In [1]: import numpy as np

In [2]: from numpy import linalg as LA

In [3]: np.set_printoptions(precision=2, suppress=True, linewidth=140)

In [4]: W0 = np.load("run6.npy")

In [5]: W0
Out[5]: 
array([[ 2,  0],
       [-2,  2]])

In [6]: # triangular: eigenvalues sit on the diagonal

In [7]: LA.matrix_power(W0 - np.diag(np.diag(W0)), 2)
Out[7]: 
array([[0, 0],
       [0, 0]])

In [8]: np.sort(LA.eigvals(W0))
Out[8]: array([2., 2.])

In [9]: LA.matrix_rank(W0 - W0[0, 0] * np.eye(2))
Out[9]: np.int64(1)

In [10]: [int(LA.matrix_rank(LA.matrix_power(W0, p))) for p in range(1, 3)]
Out[10]: [2, 2]

In [11]: u = np.array([5, -2])

In [12]: np.correlate(W0[0], W0[1], "full")
Out[12]: array([ 4, -4,  0])

In [13]: np.convolve(W0[0], u)
Out[13]: array([10, -4,  0])

In [14]: rng = np.random.default_rng(3098)

In [15]: labels = rng.permutation(2)

In [16]: labels
Out[16]: array([1, 0])

In [17]: B = W0[labels][:, labels]

In [18]: np.trace(B)
Out[18]: np.int64(4)

In [19]: np.sort(np.abs(LA.eigvals(B)))
Out[19]: array([2., 2.])

In [20]: np.diag(B)
Out[20]: array([2, 2])

In [21]: np.sort(np.abs(LA.eigvals(W0)))
Out[21]: array([2., 2.])

In [22]: np.trace(W0)
Out[22]: np.int64(4)

In [23]: W0 @ W0
Out[23]: 
array([[ 4,  0],
       [-8,  4]])

In [24]: (W0 - W0.T) / 2
Out[24]: 
array([[ 0.,  1.],
       [-1.,  0.]])

In [25]: np.allclose(W0 @ W0.T, W0.T @ W0)
Out[25]: False

In [26]: O, _ = LA.qr(np.array([[-0.9], [1.2], [-0.2], [-0.1]]))

In [27]: feats = O @ O.T

In [28]: feats.round(2) + 0
Out[28]: 
array([[ 0.35, -0.47,  0.08,  0.04],
       [-0.47,  0.63, -0.1 , -0.05],
       [ 0.08, -0.1 ,  0.02,  0.01],
       [ 0.04, -0.05,  0.01,  0.  ]])

In [29]: vals, evecs = LA.eigh(feats)

In [30]: x0 = np.array([6, 0, 6, 2])

In [31]: (np.sign(evecs[:, -1].round(6)) == np.sign(evecs[0, -1].round(6))).astype(int)
Out[31]: array([1, 0, 1, 1])

In [32]: np.round(evecs * np.maximum(vals, 0) @ evecs.T, 2) + 0
Out[32]: 
array([[ 0.35, -0.47,  0.08,  0.04],
       [-0.47,  0.63, -0.1 , -0.05],
       [ 0.08, -0.1 ,  0.02,  0.01],
       [ 0.04, -0.05,  0.01,  0.  ]])

In [33]: round(x0 @ feats @ x0, 2)
Out[33]: np.float64(20.1)

In [34]: np.round(np.abs(feats).sum(axis=1).max(), 2), round(np.abs(vals).max(), 2)
Out[34]: (np.float64(1.25), np.float64(1.0))

In [35]: round(np.trace(feats), 2)
Out[35]: np.float64(1.0)

In [36]: np.allclose(feats @ feats.T, feats.T @ feats)
Out[36]: True

In [37]: assert feats == feats.T
---------------------------------------------------------------------------
ValueError                                Traceback (most recent call last)
Cell In[37], line 1
----> 1 assert feats == feats.T

ValueError: The truth value of an array with more than one element is ambiguous. Use a.any() or a.all()

In [38]: (feats - feats.T) / 2
Out[38]: 
array([[0., 0., 0., 0.],
       [0., 0., 0., 0.],
       [0., 0., 0., 0.],
       [0., 0., 0., 0.]])

In [39]: Uu, sig, Vt = LA.svd(feats)

In [40]: evecs = Vt[:(sig > 1e-8).sum()]

In [41]: x0 = feats[3] + 2 * feats[1] + rng.integers(2) * np.eye(4)[2]

In [42]: x0
Out[42]: array([-0.9,  1.2, -0.2, -0.1])

In [43]: np.round(np.diag(evecs.T @ evecs), 2) + 0
Out[43]: array([0.35, 0.63, 0.02, 0.  ])

In [44]: np.round(evecs.T @ evecs, 2) + 0
Out[44]: 
array([[ 0.35, -0.47,  0.08,  0.04],
       [-0.47,  0.63, -0.1 , -0.05],
       [ 0.08, -0.1 ,  0.02,  0.01],
       [ 0.04, -0.05,  0.01,  0.  ]])

In [45]: round(LA.norm(x0 - evecs.T @ evecs @ x0), 2)
Out[45]: np.float64(0.0)

In [46]: LA.matrix_rank(feats, rtol=0.1)
Out[46]: np.int64(1)

In [47]: [round(float(x), 2) for x in LA.svd(feats, compute_uv=False)[:3]]
Out[47]: [1.0, 0.0, 0.0]

In [48]: LA.cond(feats) > 100
Out[48]: np.True_

In [49]: round(LA.norm(feats, 2) / LA.norm(feats), 2)
Out[49]: np.float64(1.0)

In [50]: data = np.load("data.npy")

In [51]: data
Out[51]: 
array([[ 6,  5],
       [-6, -7],
       [ 0, -1]])

In [52]: x0 = np.array([1, 3])

In [53]: target = data @ x0

In [54]: np.round(LA.pinv(data) @ data, 2) + 0
Out[54]: 
array([[1., 0.],
       [0., 1.]])

In [55]: target = target + 0.05 * rng.normal(size=3)

In [56]: target
Out[56]: array([ 20.91, -27.01,  -2.99])

In [57]: beta, *_ = LA.lstsq(data, target)

In [58]: beta.round()
Out[58]: array([1., 3.])

In [59]: [round(float(LA.norm(LA.solve(data.T @ data + lam * np.eye(2), data.T @ target))), 2) for lam in (0, 1, 10, 100)]
Out[59]: [3.18, 2.95, 2.66, 1.68]

In [60]: w1 = np.array([[-3, -2, -3], [1, 0, -2]])

In [61]: beta = np.array([-7, 9, 3])

In [62]: act = np.maximum(data @ w1 + beta, 0)

In [63]: (act > 0).astype(int)
Out[63]: 
array([[0, 0, 0],
       [1, 1, 1],
       [0, 1, 1]])

In [64]: act
Out[64]: 
array([[ 0,  0,  0],
       [ 4, 21, 35],
       [ 0,  9,  5]])

In [65]: Z = np.array([[2, 1], [1, 2], [2, 2]])

In [66]: w1 @ Z
Out[66]: 
array([[-14, -13],
       [ -2,  -3]])

In [67]: arr = np.load("mat.npy")

In [68]: arr
Out[68]: 
array([[1., 2., 0.],
       [2., 1., 2.],
       [0., 2., 1.]])

In [69]: B = arr[0, 0] * arr[1:] - np.outer(arr[1:, 0], arr[0])

In [70]: B
Out[70]: 
array([[ 0., -3.,  2.],
       [ 0.,  2.,  1.]])

In [71]: arr[:, 0] / arr[0, 0]
Out[71]: array([1., 2., 0.])

In [72]: np.flatnonzero(~B.round(6).any(axis=1))
Out[72]: array([], dtype=int64)

In [73]: vals, evecs = LA.eigh(arr)

In [74]: x0 = np.array([-3, 1, 3])

In [75]: np.abs(arr).sum(axis=1).max(), np.round(np.abs(vals).max(), 2)
Out[75]: (np.float64(5.0), np.float64(3.83))

In [76]: evecs * np.maximum(vals, 0) @ evecs.T
Out[76]: 
array([[1.46, 1.35, 0.46],
       [1.35, 1.91, 1.35],
       [0.46, 1.35, 1.46]])

In [77]: x0 @ arr @ x0 / (x0 @ x0), round(float(vals[0]), 2), round(vals[-1], 2)
Out[77]: (np.float64(1.0), -1.83, np.float64(3.83))

In [78]: evecs * np.abs(vals) @ evecs.T
Out[78]: 
array([[1.91, 0.71, 0.91],
       [0.71, 2.83, 0.71],
       [0.91, 0.71, 1.91]])

In [79]: LA.eigvalsh(arr[1:, 1:])
Out[79]: array([-1.,  3.])

In [80]: O, r_ = LA.qr(arr)

In [81]: round(np.trace(O @ O.T), 2)
Out[81]: np.float64(3.0)

In [82]: np.round(abs(r_[0, 0]), 2), round(float(LA.norm(arr[:, 0])), 2)
Out[82]: (np.float64(2.24), 2.24)

In [83]: np.round(O @ r_, 2) + 0
Out[83]: 
array([[1., 2., 0.],
       [2., 1., 2.],
       [0., 2., 1.]])

In [84]: np.abs(np.diag(r_))
Out[84]: array([2.24, 2.41, 1.3 ])

In [85]: J = np.loadtxt("case11.csv", delimiter=",")

In [86]: J
Out[86]: 
array([[ 5.,  5.,  0.,  0.],
       [ 1.,  1.,  0.,  0.],
       [ 0.,  0.,  1., -2.],
       [ 0.,  0.,  1., -3.]])

In [87]: round(float(LA.det(J.T)), 2)
Out[87]: 0.0

In [88]: round(LA.eigvals(J).sum().real, 2)
Out[88]: np.float64(4.0)

In [89]: np.einsum("ij,ji->", J, J)
Out[89]: np.float64(42.0)

In [90]: B = J + rng.integers(-2, 3, (4, 3)) @ rng.integers(-2, 3, (3, 4))

In [91]: B
Out[91]: 
array([[ 7.,  1.,  0., -7.],
       [ 2., -4., -3., -2.],
       [ 3.,  5.,  2., -3.],
       [ 6.,  6., -1., -3.]])

In [92]: np.round(LA.svd(B - J, compute_uv=False), 2) + 0
Out[92]: array([11.34,  8.57,  4.23,  0.  ])

In [93]: LA.matrix_rank(B - J, tol=1e-8)
Out[93]: np.int64(3)

In [94]: np.abs(B - J).sum(axis=1)
Out[94]: array([13., 11., 10., 14.])

In [95]: mat = np.load("out4.npy")

In [96]: mat
Out[96]: 
array([[-3.48, -7.  , -8.74],
       [-2.73, -3.9 , -5.27],
       [-2.36, -2.81, -3.99],
       [-1.06, -0.68, -1.21],
       [-0.95, -0.58, -1.05],
       [-0.85, -0.5 , -0.93],
       [-0.83, -0.49, -0.91],
       [-0.65, -0.36, -0.68],
       [-0.43, -0.23, -0.44],
       [ 0.46,  0.24,  0.47],
       [ 0.79,  0.45,  0.85],
       [ 1.67,  1.42,  2.25],
       [ 1.72,  1.49,  2.35],
       [ 1.72,  1.5 ,  2.36],
       [ 2.62,  3.55,  4.86],
       [ 3.15,  5.5 ,  7.07],
       [ 3.2 ,  5.71,  7.31],
       [ 3.36,  6.42,  8.1 ],
       [ 3.48,  6.99,  8.73],
       [ 3.57,  7.48,  9.27],
       [ 3.99,  9.93, 11.92]])

In [97]: # null space of dimension 1

In [98]: B = mat + rng.integers(-2, 3, (21, 2)) @ rng.integers(-2, 3, (2, 3))

In [99]: B
Out[99]: 
array([[-7.48, -5.  , -8.74],
       [-4.73, -1.9 , -3.27],
       [-4.36, -4.81, -9.99],
       [-1.06, -4.68, -9.21],
       [ 1.05, -2.58, -3.05],
       [-2.85, -0.5 , -2.93],
       [ 5.17, -4.49, -2.91],
       [ 1.35, -4.36, -6.68],
       [ 5.57, -4.23, -2.44],
       [-1.54,  2.24,  2.47],
       [ 2.79,  2.45,  6.85],
       [ 3.67, -2.58, -3.75],
       [-0.28,  3.49,  4.35],
       [-0.28,  1.5 ,  0.36],
       [ 2.62,  7.55, 12.86],
       [ 7.15,  1.5 ,  3.07],
       [ 5.2 ,  5.71,  9.31],
       [ 1.36, 10.42, 14.1 ],
       [ 7.48,  6.99, 12.73],
       [ 1.57, 11.48, 15.27],
       [ 1.99,  9.93,  9.92]])

In [100]: np.round(LA.svd(B - mat, compute_uv=False), 2) + 0
Out[100]: array([24.1 , 13.53,  0.  ])

In [101]: LA.matrix_rank(B - mat, tol=1e-8)
Out[101]: np.int64(2)

In [102]: A = np.load("test9.npy")

In [103]: A
Out[103]: 
array([[0.33, 0.67, 0.  ],
       [0.  , 1.  , 0.  ],
       [0.  , 0.33, 0.67]])

In [104]: np.allclose(A, A.T)
Out[104]: False

In [105]: (A + A.T) / 2
Out[105]: 
array([[0.33, 0.34, 0.  ],
       [0.34, 1.  , 0.17],
       [0.  , 0.17, 0.67]])

In [106]: LA.determinant(A)
---------------------------------------------------------------------------
AttributeError                            Traceback (most recent call last)
Cell In[106], line 1
----> 1 LA.determinant(A)

AttributeError: module 'numpy.linalg' has no attribute 'determinant'

In [107]: A @ A
Out[107]: 
array([[0.11, 0.89, 0.  ],
       [0.  , 1.  , 0.  ],
       [0.  , 0.55, 0.45]])

In [108]: round(np.einsum("ij,ji->", A, A), 2)
Out[108]: np.float64(1.56)

In [109]: np.round(LA.det(A.T), 2)
Out[109]: np.float64(0.22)

In [110]: round(LA.eigvals(A).sum().real, 2)
Out[110]: np.float64(2.0)

In [111]: LA.eigvals(A)
Out[111]: array([0.67, 0.33, 1.  ])

In [112]: np.kron(np.eye(2, dtype=int), A)
Out[112]: 
array([[0.33, 0.67, 0.  , 0.  , 0.  , 0.  ],
       [0.  , 1.  , 0.  , 0.  , 0.  , 0.  ],
       [0.  , 0.33, 0.67, 0.  , 0.  , 0.  ],
       [0.  , 0.  , 0.  , 0.33, 0.67, 0.  ],
       [0.  , 0.  , 0.  , 0.  , 1.  , 0.  ],
       [0.  , 0.  , 0.  , 0.  , 0.33, 0.67]])
